$ python3 -q
>>> import numpy as np
>>> import numpy.linalg as la
>>> np.set_printoptions(precision=2, suppress=True, linewidth=140, legacy="1.25")
>>> def tidy(a):
...     return np.round(a, 2) + 0
... 
>>> M = np.array([[5.78, 0.02, 24.19, -14.38],
...     [-6.12, 4.46, -15.69, 5.69],
...     [0.21, -4.5, 8.98, -12.4],
...     [2.31, 7.3, 4.62, 2.92],
...     [-8.62, -26.84, -9.07, -6.92],
...     [-4.15, -1.21, -22.72, -0.08],
...     [-11.93, 2.84, 22.07, 10.77],
...     [9.89, 6.53, 28.8, 15.18],
...     [6.31, 14.95, -8.76, -7.24],
...     [-3.05, 5.1, -23.3, 4.46],
...     [-3.64, 25.74, -1.35, 13.81]])
>>> B = np.array([[-2, 4, 9], [-6, 3, 6], [5, 0, 7], [-8, -8, -9]])
>>> tidy(np.einsum("ij,ij->i", M, M))
array([ 825.35,  335.9 ,  254.69,   88.5 ,  924.84,  534.89,  753.47, 1200.33,  392.47,  598.09,  868.34])
>>> tidy(np.einsum("ij->j", M))
array([-13.01,  34.39,   7.77,  11.81])
>>> Xc = M - M.mean(axis=0)
>>> vecs = la.svd(Xc)[2][:3]
>>> B = Xc - Xc @ vecs.T @ vecs
>>> print(tidy(np.cov(Xc @ vecs.T, rowvar=False)))
[[356.71   0.     0.  ]
 [  0.   206.16   0.  ]
 [  0.     0.    79.61]]
>>> tidy(B.std(axis=0))
array([3.68, 1.46, 0.55, 1.79])
>>> print(tidy(la.norm(B) / la.norm(Xc)))
0.18
>>> print(la.norm(B, axis=1).round(6).argmax())
7
>>> print(tidy(np.diag(vecs.T @ vecs)))
[0.29 0.89 0.98 0.83]
>>> tidy((Xc @ vecs.T).std(axis=0))
array([18.01, 13.69,  8.51])
>>> Xc = (M - M.mean(axis=0)) / M.std(axis=0)
>>> np.argwhere(np.abs(Xc) > 2)
array([[4, 1]])
>>> print(tidy(Xc.std(axis=0)))
[1. 1. 1. 1.]
>>> c = la.lstsq(np.delete(Xc, 0, axis=1), Xc[:, 0])[0]
>>> tidy(c)
array([ 0.54,  0.38, -0.48])
>>> np.abs(c).argmax()
0
>>> print(tidy(la.norm(M)))
82.32
>>> tidy(M.sum(axis=1))
array([ 15.61, -11.66,  -7.71,  17.15, -51.45, -28.16,  23.75,  60.4 ,   5.26, -16.79,  34.56])
>>> print(tidy(M.sum(axis=0)))
[-13.01  34.39   7.77  11.81]
>>> t = np.deg2rad(120)
>>> X = np.eye(4)
>>> X[np.ix_([2, 0], [2, 0])] = [[np.cos(t), -np.sin(t)], [np.sin(t), np.cos(t)]]
>>> tidy(X)
array([[-0.5 ,  0.  ,  0.87,  0.  ],
       [ 0.  ,  1.  ,  0.  ,  0.  ],
       [-0.87,  0.  , -0.5 ,  0.  ],
       [ 0.  ,  0.  ,  0.  ,  1.  ]])
>>> # keeps lengths
>>> Q = X.astype(float).copy()
>>> for j in range(4):
...     Q[:, j] -= Q[:, :j] @ (Q[:, :j].T @ Q[:, j])
...     Q[:, j] /= la.norm(Q[:, j])
... 
>>> tidy(Q.T @ Q)
array([[1., 0., 0., 0.],
       [0., 1., 0., 0.],
       [0., 0., 1., 0.],
       [0., 0., 0., 1.]])
>>> tidy(Q)
array([[-0.5 ,  0.  ,  0.87,  0.  ],
       [ 0.  ,  1.  ,  0.  ,  0.  ],
       [-0.87,  0.  , -0.5 ,  0.  ],
       [ 0.  ,  0.  ,  0.  ,  1.  ]])
>>> tidy(la.eigvals(X))
array([-0.5+0.87j, -0.5-0.87j,  1. +0.j  ,  1. +0.j  ])
>>> tidy(np.kron(np.eye(2, dtype=int), X))
array([[-0.5 ,  0.  ,  0.87,  0.  ,  0.  ,  0.  ,  0.  ,  0.  ],
       [ 0.  ,  1.  ,  0.  ,  0.  ,  0.  ,  0.  ,  0.  ,  0.  ],
       [-0.87,  0.  , -0.5 ,  0.  ,  0.  ,  0.  ,  0.  ,  0.  ],
       [ 0.  ,  0.  ,  0.  ,  1.  ,  0.  ,  0.  ,  0.  ,  0.  ],
       [ 0.  ,  0.  ,  0.  ,  0.  , -0.5 ,  0.  ,  0.87,  0.  ],
       [ 0.  ,  0.  ,  0.  ,  0.  ,  0.  ,  1.  ,  0.  ,  0.  ],
       [ 0.  ,  0.  ,  0.  ,  0.  , -0.87,  0.  , -0.5 ,  0.  ],
       [ 0.  ,  0.  ,  0.  ,  0.  ,  0.  ,  0.  ,  0.  ,  1.  ]])
>>> print(tidy(np.einsum("ii->", X)))
1.0
>>> tidy(np.sort(la.eigvals(X).real))
array([-0.5, -0.5,  1. ,  1. ])
>>> np.flatnonzero(la.matrix_power((X != 0) + (X.T != 0) + np.eye(4), 4)[1])
array([1])
>>> tidy(X @ X)
array([[-0.5 ,  0.  , -0.87,  0.  ],
       [ 0.  ,  1.  ,  0.  ,  0.  ],
       [ 0.87,  0.  , -0.5 ,  0.  ],
       [ 0.  ,  0.  ,  0.  ,  1.  ]])
